$ python -q
>>> import numpy as np
>>> from numpy import linalg as LA
>>> np.set_printoptions(precision=2, suppress=True, linewidth=160, floatmode="fixed")
>>> rng = np.random.default_rng(770562)
>>> feats = np.eye(3, dtype=int)[rng.permutation(3)] * np.array([1, -1, 1])
>>> feats
array([[ 0,  0,  1],
       [ 1,  0,  0],
       [ 0, -1,  0]])
>>> x = np.array([-3, -1, 0])
>>> target = feats @ x
>>> target
array([ 0, -3,  1])
>>> LA.solve(feats, target)
array([-3.00, -1.00,  0.00])
>>> LA.solve(feats, target + feats[:, 1])
array([-3.00, -0.00,  0.00])
>>> LA.solve(feats, 2 * target)
array([-6.00, -2.00,  0.00])
>>> LA.solve(feats, feats[:, 2])
array([ 0.00, -0.00,  1.00])
>>> LA.solve(feats.T, feats[0])
array([ 1.00,  0.00, -0.00])
>>> Q, vecs = LA.qr(feats[:, :2])[0], LA.qr(feats[:, 2:])[0]
>>> sigma = LA.svd(Q.T @ vecs, compute_uv=False)
>>> sigma
array([0.00])
>>> B = LA.inv(feats)
>>> LA.det(feats) * B
array([[-0.00, -1.00, -0.00],
       [ 0.00,  0.00,  1.00],
       [-1.00, -0.00, -0.00]])
>>> np.round(LA.slogdet(feats)[0], 2)
np.float64(-1.0)
>>> round(float(LA.det(feats.T)), 2)
-1.0
>>> np.einsum("ij,ji->", feats, feats)
np.int64(0)
>>> round(LA.eigvals(feats).sum().real, 2)
np.float64(-0.0)
>>> np.kron(np.eye(2, dtype=int), feats)
array([[ 0,  0,  1,  0,  0,  0],
       [ 1,  0,  0,  0,  0,  0],
       [ 0, -1,  0,  0,  0,  0],
       [ 0,  0,  0,  0,  0,  1],
       [ 0,  0,  0,  1,  0,  0],
       [ 0,  0,  0,  0, -1,  0]])
>>> np.round(np.poly(feats), 2) + 0
array([1.00, 0.00, 0.00, 1.00])
>>> np.round(LA.det(2 * feats), 2), round(float(LA.det(feats)), 2)
(np.float64(-8.0), -1.0)
>>> idx = rng.permutation(3)
>>> idx
array([1, 2, 0])
>>> B = feats[idx][:, idx]
>>> np.trace(B)
np.int64(0)
>>> np.allclose(B, feats)
False
>>> m1 = np.array([[-1, -3, -2, -1, 1],
...     [-1, 1, -3, 1, -3],
...     [3, 3, -2, 2, -2],
...     [0, -3, -2, 1, 0],
...     [-3, 1, 1, 0, -3],
...     [-1, -2, -3, 0, 0]])
>>> m1[1] = m1[4]
>>> m1
array([[-1, -3, -2, -1,  1],
       [-3,  1,  1,  0, -3],
       [ 3,  3, -2,  2, -2],
       [ 0, -3, -2,  1,  0],
       [-3,  1,  1,  0, -3],
       [-1, -2, -3,  0,  0]])
>>> x = np.array([2, 2, 2, 0, 0])
>>> target = m1 @ x
>>> np.round(LA.lstsq(m1, target)[0], 2) + 0
array([2.00, 2.00, 2.00, 0.00, 0.00])
>>> target
array([-12,  -2,   8, -10,  -2, -12])
>>> target = target + 0.3 * rng.normal(size=6)
>>> target
array([-12.06,  -1.74,   8.60, -10.34,  -1.48, -11.35])
>>> coef, *_ = LA.lstsq(m1, target)
>>> coef.round()
array([2.00, 2.00, 2.00, 0.00, 0.00])
>>> [round(float(LA.norm(LA.solve(m1.T @ m1 + lam * np.eye(5), m1.T @ target))), 2) for lam in (0, 1, 10, 100)]
[3.35, 3.26, 2.66, 0.98]
>>> np.round(m1.T @ (target - m1 @ coef), 2) + 0
array([0.00, 0.00, 0.00, 0.00, 0.00])
>>> round(LA.norm(target - m1 @ coef), 2)
np.float64(0.19)
>>> B = m1 / np.sqrt((m1 ** 2).mean(axis=1, keepdims=True))
>>> LA.norm(B, axis=1)
array([2.24, 2.24, 2.24, 2.24, 2.24, 2.24])
>>> LA.matrix_rank(B) == LA.matrix_rank(m1)
np.True_
>>> B[3]
array([ 0.00, -1.79, -1.20,  0.60,  0.00])
>>> LA.matrix_rank(m1 - m1.mean(axis=1, keepdims=True))
np.int64(4)
>>> np.round(LA.norm(m1, "nuc"), 2)
np.float64(19.87)
>>> B = np.c_[m1[:, :4] @ np.array([[3, 0, -1, -3], [0, 0, -1, 0], [2, -1, -2, -2], [-2, -1, 2, -1]]), np.array([0, 0, -5, 5, -5, -3])]
>>> B
array([[-5,  3,  6,  8,  0],
       [-7, -1,  0,  7,  0],
       [ 1,  0,  2, -7, -5],
       [-6,  1,  9,  3,  5],
       [-7, -1,  0,  7, -5],
       [-9,  3,  9,  9, -3]])
>>> np.round(LA.lstsq(m1, B[:, 0])[0], 2) + 0
array([ 3.00,  0.00,  2.00, -2.00,  0.00])
>>> LA.norm(LA.qr(m1)[0].T @ B, axis=0) ** 2 / ((B ** 2).sum(axis=0) + 1e-12)
array([1.00, 1.00, 1.00, 1.00, 0.85])
>>> LA.matrix_rank(np.c_[m1, B])
np.int64(6)
>>> np.round(LA.norm(B - m1 @ LA.lstsq(m1, B)[0], axis=0), 2) + 0
array([0.00, 0.00, 0.00, 0.00, 3.54])
>>> T = np.stack([m1, 3 * m1, m1[::-1]])
>>> np.einsum("bij,cij->bc", T, T)
array([[ 114,  342,   60],
       [ 342, 1026,  180],
       [  60,  180,  114]])
>>> LA.norm(T, axis=(1, 2))
array([10.68, 32.03, 10.68])
>>> T.sum(axis=0)
array([[ -5, -14, -11,  -4,   4],
       [-15,   5,   5,   0, -15],
       [ 12,   9, -10,   9,  -8],
       [  3,  -9, -10,   6,  -2],
       [-15,   5,   5,   0, -15],
       [ -5, -11, -14,  -1,   1]])
>>> W0 = rng.normal(size=(13, 5))
>>> W0 = 5 * W0 / LA.norm(W0, axis=1, keepdims=True)
>>> W0
array([[-0.19, -3.98,  2.05,  0.90, -2.03],
       [-2.14, -1.93, -0.47,  0.69, -4.00],
       [-0.68, -2.31,  0.23,  2.59, -3.52],
       [ 0.85, -4.28, -2.27,  0.46,  0.77],
       [-2.41,  2.48,  2.10,  2.47,  1.59],
       [ 0.90,  0.93, -2.92, -3.85, -0.16],
       [ 2.86, -0.23,  3.55,  1.87, -0.81],
       [ 0.90, -0.05,  3.75,  3.17,  0.27],
       [-0.66,  3.38,  3.32,  0.92, -1.11],
       [ 2.00, -1.31, -3.20, -2.95,  0.59],
       [-3.20,  0.66, -2.20, -1.61,  2.62],
       [ 2.75, -2.93, -2.63,  1.29,  0.53],
       [ 2.93, -1.99,  3.14, -1.29,  0.95]])
>>> B = np.array([[1, 0], [0, 1], [2, 1], [0, 1], [1, -2]])
>>> LA.matrix_rank(W0 @ B)
np.int64(2)
>>> LA.matrix_rank(np.vstack([W0, B.T]))
np.int64(5)
>>> x = np.array([2, 2, 2, 3, 3])
>>> target = W0 @ x
>>> LA.lstsq(W0, target)[0]
array([2.00, 2.00, 2.00, 3.00, 3.00])
>>> np.round(LA.pinv(W0) @ W0, 2) + 0
array([[1.00, 0.00, 0.00, 0.00, 0.00],
       [0.00, 1.00, 0.00, 0.00, 0.00],
       [0.00, 0.00, 1.00, 0.00, 0.00],
       [0.00, 0.00, 0.00, 1.00, 0.00],
       [0.00, 0.00, 0.00, 0.00, 1.00]])
>>> target = target + 0.3 * rng.normal(size=13)
>>> target
array([ -7.91, -18.56,  -7.79,  -7.91,  16.69, -14.20,  15.47,  19.35,  11.92, -12.62,  -6.34,  -0.35,   6.96])
>>> coef, *_ = LA.lstsq(W0, target)
>>> [round(float(LA.norm(LA.solve(W0.T @ W0 + lam * np.eye(5), W0.T @ target))), 2) for lam in (0, 1, 10, 100)]
[5.44, 5.31, 4.5, 2.16]
>>> coef.round()
array([2.00, 2.00, 2.00, 3.00, 3.00])
>>> np.round(W0.T @ (target - W0 @ coef), 2) + 0
array([0.00, 0.00, 0.00, 0.00, 0.00])
>>> idx = W0[:, 2] > np.median(W0[:, 2])
>>> f = W0[idx].mean(axis=0) - W0[~idx].mean(axis=0)
>>> np.argsort(-np.abs(f).round(6), kind="stable")
array([2, 3, 1, 0, 4])
>>> ((W0 - W0.mean(axis=0)) @ f > 0).astype(int)
array([1, 0, 1, 0, 1, 0, 1, 1, 1, 0, 0, 0, 1])
>>> E = np.array([[0, 5, 1, 3, 3, 2],
...     [5, 0, 4, 4, 2, 5],
...     [1, 4, 2, 1, 1, 2],
...     [3, 4, 1, 2, 4, 3],
...     [3, 2, 1, 4, 6, 4],
...     [2, 5, 2, 3, 4, 2]])
>>> E
array([[0, 5, 1, 3, 3, 2],
       [5, 0, 4, 4, 2, 5],
       [1, 4, 2, 1, 1, 2],
       [3, 4, 1, 2, 4, 3],
       [3, 2, 1, 4, 6, 4],
       [2, 5, 2, 3, 4, 2]])
>>> round(LA.eigvalsh(E).min(), 2)
np.float64(-6.55)
>>> try:
...     LA.cholesky(E)
... except LA.LinAlgError as e:
...     print(e)
... 
Matrix is not positive definite
>>> np.all(LA.eigvalsh(E) > 0)
np.False_
>>> idx = rng.permutation(6)
>>> idx
array([2, 0, 5, 1, 3, 4])
>>> B = E[idx][:, idx]
>>> np.trace(B)
np.int64(12)
>>> np.allclose(B, E)
False
>>> B
array([[2, 1, 2, 4, 1, 1],
       [1, 0, 2, 5, 3, 3],
       [2, 2, 2, 5, 3, 4],
       [4, 5, 5, 0, 4, 2],
       [1, 3, 3, 4, 2, 4],
       [1, 3, 4, 2, 4, 6]])
>>> Uu, sigma, VT = LA.svd(feats, full_matrices=False)
>>> VT @ VT.T
array([[1.00, 0.00, 0.00],
       [0.00, 1.00, 0.00],
       [0.00, 0.00, 1.00]])
>>> np.cumsum(sigma ** 2) / np.sum(sigma ** 2)
array([0.33, 0.67, 1.00])
>>> sigma / sigma[0]
array([1.00, 1.00, 1.00])
>>> Uu.T @ feats @ VT.T
array([[1.00, 0.00, 0.00],
       [0.00, 1.00, 0.00],
       [0.00, 0.00, 1.00]])
>>> Uu.T @ Uu
array([[1.00, 0.00, 0.00],
       [0.00, 1.00, 0.00],
       [0.00, 0.00, 1.00]])
>>> sigma
array([1.00, 1.00, 1.00])
>>> (sigma > 1e-8).sum()
np.int64(3)
>>> W2 = np.array([[2, 8, 7]])
>>> X = rng.normal(size=(30, 1)) @ W2 + np.array([-2, 8, 2])
>>> X
array([[ 0.88, 19.52, 12.08],
       [ 1.87, 23.49, 15.56],
       [-4.19, -0.75, -5.66],
       [-0.31, 14.78,  7.93],
       [-2.05,  7.81,  1.83],
       [ 1.30, 21.21, 13.56],
       [ 0.65, 18.59, 11.27],
       [ 0.09, 16.37,  9.33],
       [-2.20,  7.18,  1.29],
       [ 1.00, 20.00, 12.50],
       [-3.67,  1.31, -3.86],
       [-0.72, 13.13,  6.49],
       [-0.54, 13.84,  7.11],
       [ 0.42, 17.68, 10.47],
       [-0.62, 13.52,  6.83],
       [-3.73,  1.07, -4.07],
       [ 0.58, 18.31, 11.02],
       [-2.15,  7.41,  1.49],
       [ 0.44, 17.76, 10.54],
       [-3.02,  3.94, -1.55],
       [-1.45, 10.18,  3.91],
       [-4.60, -2.40, -7.10],
       [-1.65,  9.40,  3.23],
       [-0.78, 12.88,  6.27],
       [-2.95,  4.19, -1.33],
       [-1.44, 10.26,  3.98],
       [-1.64,  9.45,  3.27],
       [-0.40, 14.40,  7.60],
       [ 3.52, 30.08, 21.32],
       [ 0.35, 17.41, 10.23]])
>>> # rows and columns are dependent
>>> f = np.array([2, -7, 5])
>>> np.cross(X[0, :3], X[9, :3])
array([ 2.41,  1.09, -1.93])
>>> np.correlate(X[0], X[9], "full")
array([ 11.00, 261.63, 542.32, 261.14,  12.09])
>>> np.polyval(f, X[0])
array([  0.39, 630.38, 212.27])
